% python3 -q
>>> import numpy as np
>>> import numpy.linalg as la
>>> np.set_printoptions(precision=2, suppress=True, linewidth=120, floatmode="fixed")
>>> B = np.array([[2, 2, 3, 2], [2, 0, 1, 1], [0, 1, 3, 0], [0, 0, 2, 2]])
>>> B[-1] = B[0]
>>> arr = B + 0.02 * np.eye(4)
>>> arr
array([[2.02, 2.00, 3.00, 2.00],
       [2.00, 0.02, 1.00, 1.00],
       [0.00, 1.00, 3.02, 0.00],
       [2.00, 2.00, 3.00, 2.02]])
>>> B = arr / la.norm(arr, axis=1, keepdims=True)
>>> cov = B @ B.T
>>> print(cov[3])
[1.00 0.81 0.76 1.00]
>>> round(np.degrees(np.arccos(np.clip(cov[3, 0], -1, 1))), 2)
np.float64(0.35)
>>> (np.abs(cov) > 0.9).astype(int)
array([[1, 0, 0, 1],
       [0, 1, 0, 0],
       [0, 0, 1, 0],
       [1, 0, 0, 1]])
>>> cov
array([[1.00, 0.81, 0.76, 1.00],
       [0.81, 1.00, 0.39, 0.81],
       [0.76, 0.39, 1.00, 0.76],
       [1.00, 0.81, 0.76, 1.00]])
>>> J = np.array([[3.0, 1.0, 0.0, 0.0],
...     [0.0, 3.0, 1.0, 0.0],
...     [0.0, 0.0, 3.0, 1.0],
...     [0.0, 0.0, 0.0, 3.0]])
>>> U, sv, Vt = la.svd(J, full_matrices=False)
>>> np.abs(U[:, 0]).round(6).argmax()
np.int64(1)
>>> U.shape, sv.shape, Vt.shape
((4, 4), (4,), (4, 4))
>>> np.round(Vt @ Vt.T, 2) + 0
array([[1.00, 0.00, 0.00, 0.00],
       [0.00, 1.00, 0.00, 0.00],
       [0.00, 0.00, 1.00, 0.00],
       [0.00, 0.00, 0.00, 1.00]])
>>> sv / sv[0]
array([1.00, 0.88, 0.73, 0.58])
>>> (sv > 1e-8).sum()
np.int64(4)
>>> print(np.abs(Vt[0]))
[0.31 0.59 0.63 0.40]
>>> np.round(U.T @ U, 2) + 0
array([[1.00, 0.00, 0.00, 0.00],
       [0.00, 1.00, 0.00, 0.00],
       [0.00, 0.00, 1.00, 0.00],
       [0.00, 0.00, 0.00, 1.00]])
>>> print(np.round(np.sqrt((sv ** 2).sum()), 2), round(la.norm(J), 2))
6.24 6.24
>>> np.round(la.det(J), 2)
np.float64(81.0)
>>> round(float(np.abs(la.eigvals(J)).max()), 2)
3.0
>>> np.trace(J)
np.float64(12.0)
>>> assert J == J.T
Traceback (most recent call last):
  File "<python-input-26>", line 1, in <module>
    assert J == J.T
           ^^^^^^^^
ValueError: The truth value of an array with more than one element is ambiguous. Use a.any() or a.all()
>>> J @ J
array([[9.00, 6.00, 1.00, 0.00],
       [0.00, 9.00, 6.00, 1.00],
       [0.00, 0.00, 9.00, 6.00],
       [0.00, 0.00, 0.00, 9.00]])
>>> rng = np.random.default_rng(63806)
>>> z = rng.permutation(4)
>>> B = J[:, z] * rng.choice([-1, 1], 4)
>>> B
array([[ 1.00, -0.00,  0.00, -3.00],
       [ 3.00, -0.00,  1.00, -0.00],
       [ 0.00, -1.00,  3.00, -0.00],
       [ 0.00, -3.00,  0.00, -0.00]])
>>> U, _, Vt = la.svd(J.T @ B)
>>> z
array([1, 3, 2, 0])
>>> np.round(la.lstsq(J, B)[0], 2) + 0
array([[ 0.00,  0.00,  0.00, -1.00],
       [ 1.00,  0.00,  0.00,  0.00],
       [ 0.00,  0.00,  1.00,  0.00],
       [ 0.00, -1.00,  0.00,  0.00]])
>>> np.round(U @ Vt, 2) + 0
array([[ 0.00,  0.00,  0.00, -1.00],
       [ 1.00,  0.00,  0.00,  0.00],
       [ 0.00,  0.00,  1.00,  0.00],
       [ 0.00, -1.00,  0.00,  0.00]])
>>> x0 = np.array([0, 1, 2, 0])
>>> y = J @ x0
>>> b, lr = np.zeros(4), 1 / la.norm(J, 2) ** 2
>>> for i in range(10):
...     b -= lr * J.T @ (J @ b - y)
...     if i % 2 == 0: print(i, round(la.norm(J @ b - y), 2))
... 
0 1.69
2 0.47
4 0.17
6 0.07
8 0.03
>>> b.round(2) + 0
array([0.00, 1.00, 1.99, 0.00])
>>> W0 = np.load("dump.npy")
>>> W0
array([[ 0,  3,  1, -2,  0],
       [-3,  0, -4,  0,  0],
       [-1,  4,  0,  3,  3],
       [ 2,  0, -3,  0,  5],
       [ 0,  0, -3, -5,  0]])
>>> # skew, so no eigenvalue has a real part
>>> rank = la.matrix_rank(W0)
>>> rank
np.int64(4)
>>> N = la.svd(W0)[2][rank:].T
>>> print(np.round(W0 @ N, 2) + 0)
[[0.00]
 [0.00]
 [0.00]
 [0.00]
 [0.00]]
>>> la.matrix_rank(W0.T @ W0), la.matrix_rank(W0 @ W0.T)
(np.int64(4), np.int64(4))
>>> [int(la.matrix_rank(W0[:, :j + 1])) for j in range(5)]
[1, 2, 3, 4, 4]
>>> [int(la.matrix_rank(np.delete(W0, i, axis=0))) for i in range(5)]
[4, 4, 4, 4, 4]
>>> U, sv, Vt = la.svd(W0)
>>> np.argmax(sv[:-1] / (sv[1:] + 1e-6)) + 1
np.int64(4)
>>> B = U[:, :4] @ np.diag(sv[:4]) @ Vt[:4]
>>> round(np.abs(W0 - B).max(), 2)
np.float64(0.0)
>>> print(np.round(la.norm(W0 - B) / la.norm(W0), 2))
0.0
>>> B.round(2) + 0
array([[ 0.00,  3.00,  1.00, -2.00,  0.00],
       [-3.00,  0.00, -4.00,  0.00,  0.00],
       [-1.00,  4.00,  0.00,  3.00,  3.00],
       [ 2.00,  0.00, -3.00,  0.00,  5.00],
       [ 0.00,  0.00, -3.00, -5.00,  0.00]])
>>> u = np.array([0, -3, -3])
>>> np.polyval(u, W0[1])
array([ 6, -3,  9, -3, -3])
>>> print(np.array([np.convolve(row, u, "same") for row in W0]))
[[  0  -9 -12   3   6]
 [  9   9  12  12   0]
 [  3  -9 -12  -9 -18]
 [ -6  -6   9   9 -15]
 [  0   0   9  24  15]]
>>> hat = np.triu(np.array([[4, 4, -5, 5, 5],
...     [2, -8, -5, 1, 8],
...     [-2, 4, 9, 3, -7],
...     [-3, 5, -4, 1, -2],
...     [-4, -7, 8, -2, -3]]), 1) + np.eye(5)
>>> B = hat @ W0 @ la.inv(hat)
>>> hat @ W0 - W0 @ hat
array([[  3.00, -20.00, -31.00, -46.00, -11.00],
       [  7.00,  -8.00, -42.00, -28.00, -23.00],
       [  6.00,   4.00,  27.00,  36.00,  -6.00],
       [  0.00,  -8.00,  16.00,   9.00, -31.00],
       [  0.00,   0.00,   0.00,   9.00, -31.00]])
>>> print(B)
[[   3.00  -29.00 -175.00  497.00   -4.00]
 [   4.00  -36.00 -191.00  534.00  -11.00]
 [   5.00  -16.00  -43.00  158.00  136.00]
 [   2.00   -8.00  -27.00   89.00   48.00]
 [   0.00    0.00   -3.00    4.00  -13.00]]
>>> q, _ = la.qr(np.array([[-0.1, -0.4], [0.0, 0.5], [-0.6, -0.3]]))
>>> A = q @ q.T
>>> print(A)
[[ 0.34 -0.46  0.11]
 [-0.46  0.68  0.08]
 [ 0.11  0.08  0.98]]
>>> # symmetric
>>> hat = np.triu(np.array([[1, -4, 3], [3, -5, -5], [-1, -1, -3]]), 1) + np.eye(3)
>>> B = hat @ A @ la.inv(hat)
>>> B
array([[  2.52,   7.12,  30.81],
       [ -1.01,  -3.75, -20.54],
       [  0.11,   0.52,   3.23]])
>>> np.round(np.trace(B), 2), np.round(np.trace(A), 2)
(np.float64(2.0), np.float64(2.0))
>>> np.abs(np.diag(la.qr(A)[1])) > 1e-9
array([ True,  True, False])
>>> round(float(la.norm(A, 2) / la.norm(A)), 2)
0.71
>>> la.cond(A) > 100
np.True_
>>> x0 = np.array([1, 1, 3])
>>> la.eigvalsh(2 * A - np.eye(3))
array([-1.00,  1.00,  1.00])
>>> np.eye(3) - A
array([[ 0.66,  0.46, -0.11],
       [ 0.46,  0.32, -0.08],
       [-0.11, -0.08,  0.02]])
>>> A @ x0
array([0.21, 0.45, 3.13])
>>> mat = np.loadtxt("w.csv", delimiter=",")
>>> mat
array([[-0.61,  0.15, -0.17, -0.62,  0.45],
       [ 0.36, -0.38,  0.68, -0.36,  0.37],
       [ 0.00, -0.14,  0.02, -0.61, -0.78],
       [ 0.61,  0.71, -0.15, -0.31,  0.11],
       [ 0.36, -0.56, -0.70, -0.15,  0.20]])
>>> # keeps lengths
>>> x0 = np.array([2, 1, 2, 0, -1])
>>> h1 = np.maximum(mat @ x0, 0)
>>> mat * (h1 > 1e-9)[:, None]
array([[-0.00,  0.00, -0.00, -0.00,  0.00],
       [ 0.36, -0.38,  0.68, -0.36,  0.37],
       [ 0.00, -0.14,  0.02, -0.61, -0.78],
       [ 0.61,  0.71, -0.15, -0.31,  0.11],
       [ 0.00, -0.00, -0.00, -0.00,  0.00]])
>>> mat.T @ h1
array([ 1.40,  0.47,  0.69, -1.36,  0.12])
>>> np.maximum(mat @ (3 * x0), 0)
array([0.00, 4.00, 2.04, 4.54, 0.00])
>>> h1
array([0.00, 1.33, 0.68, 1.51, 0.00])
>>> m1 = np.load("block5.npy")
>>> m1
array([[0, 0, 1],
       [0, 0, 0],
       [0, 1, 0]])
>>> # rank 2
>>> cov = m1.T @ m1
>>> cov
array([[0, 0, 0],
       [0, 1, 0],
       [0, 0, 1]])
>>> def softmax(z):
...     e = np.exp(z - z.max(axis=-1, keepdims=True))
...     return e / e.sum(axis=-1, keepdims=True)
... 
>>> softmax(m1[0] + 2)
array([0.21, 0.21, 0.58])
>>> np.round(softmax(10 * m1[0]), 2) + 0
array([0.00, 0.00, 1.00])
>>> softmax(m1[0])
array([0.21, 0.21, 0.58])
>>> print(softmax(m1).sum(axis=1))
[1.00 1.00 1.00]
>>> att = m1 @ m1.T / np.sqrt(3)
>>> print(softmax(att)[0] @ m1)
[0.00 0.26 0.47]
>>> softmax(att + np.triu(np.full(att.shape, -np.inf), 1))
array([[1.00, 0.00, 0.00],
       [0.50, 0.50, 0.00],
       [0.26, 0.26, 0.47]])
>>> softmax(att)
array([[0.47, 0.26, 0.26],
       [0.33, 0.33, 0.33],
       [0.26, 0.26, 0.47]])
>>> data = np.array([[0, 3, 0, 0, 0],
...     [2, 0, 0, 0, 0],
...     [0, 0, 0, 0, 7],
...     [0, 0, 1, 0, 0],
...     [0, 0, 0, 3, 0]])
>>> # 2 groups of indices that never mix
>>> z = rng.permutation(5)
>>> z
array([0, 4, 1, 2, 3])
>>> B = data[z][:, z]
>>> B
array([[0, 0, 3, 0, 0],
       [0, 0, 0, 0, 3],
       [2, 0, 0, 0, 0],
       [0, 7, 0, 0, 0],
       [0, 0, 0, 1, 0]])
>>> np.sort(np.abs(la.eigvals(B)))
array([2.45, 2.45, 2.76, 2.76, 2.76])
>>> round(np.abs(la.eigvals(data)).max(), 2)
np.float64(2.76)
>>> print(np.allclose(data @ data.T, data.T @ data))
False
>>> data @ data
array([[ 6,  0,  0,  0,  0],
       [ 0,  6,  0,  0,  0],
       [ 0,  0,  0, 21,  0],
       [ 0,  0,  0,  0,  7],
       [ 0,  0,  3,  0,  0]])
>>> la.matrix_power(data, 2)
array([[ 6,  0,  0,  0,  0],
       [ 0,  6,  0,  0,  0],
       [ 0,  0,  0, 21,  0],
       [ 0,  0,  0,  0,  7],
       [ 0,  0,  3,  0,  0]])
>>> np.round(la.det(mat[::-1]), 2)
np.float64(1.0)
>>> print(round(float(la.eigvals(mat).sum().real), 2))
-1.07
>>> round(float(np.einsum("ij,ji->", mat, mat)), 2)
0.46
>>> u, r1 = data[3], data[2]
>>> u @ u
np.int64(1)
>>> p = (u @ r1) / (u @ u) * u
>>> np.round(la.norm(u + r1) ** 2 + la.norm(u - r1) ** 2, 2)
np.float64(100.0)
>>> r1 - p
array([0.00, 0.00, 0.00, 0.00, 7.00])
>>> la.matrix_rank(np.outer(u, r1))
np.int64(1)
>>> E = np.loadtxt("mat.csv", delimiter=",")
>>> E
array([[ 1.00,  1.00,  1.00,  1.00, -1.00, -1.00, -1.00, -1.00],
       [ 1.00,  1.00, -1.00, -1.00, -1.00, -1.00,  1.00,  1.00]])
>>> # columns 0 and 1 are equal
>>> B = E[0, 0] * E[1:] - np.outer(E[1:, 0], E[0])
>>> print(B)
[[ 0.00  0.00 -2.00 -2.00  0.00  0.00  2.00  2.00]]
>>> E[:, 0] / E[0, 0]
array([1.00, 1.00])
>>> B = E / np.sqrt((E ** 2).mean(axis=1, keepdims=True))
>>> B[0]
array([ 1.00,  1.00,  1.00,  1.00, -1.00, -1.00, -1.00, -1.00])
>>> E - E.mean(axis=1, keepdims=True)
array([[ 1.00,  1.00,  1.00,  1.00, -1.00, -1.00, -1.00, -1.00],
       [ 1.00,  1.00, -1.00, -1.00, -1.00, -1.00,  1.00,  1.00]])
>>> la.matrix_rank(E - E.mean(axis=1, keepdims=True))
np.int64(2)
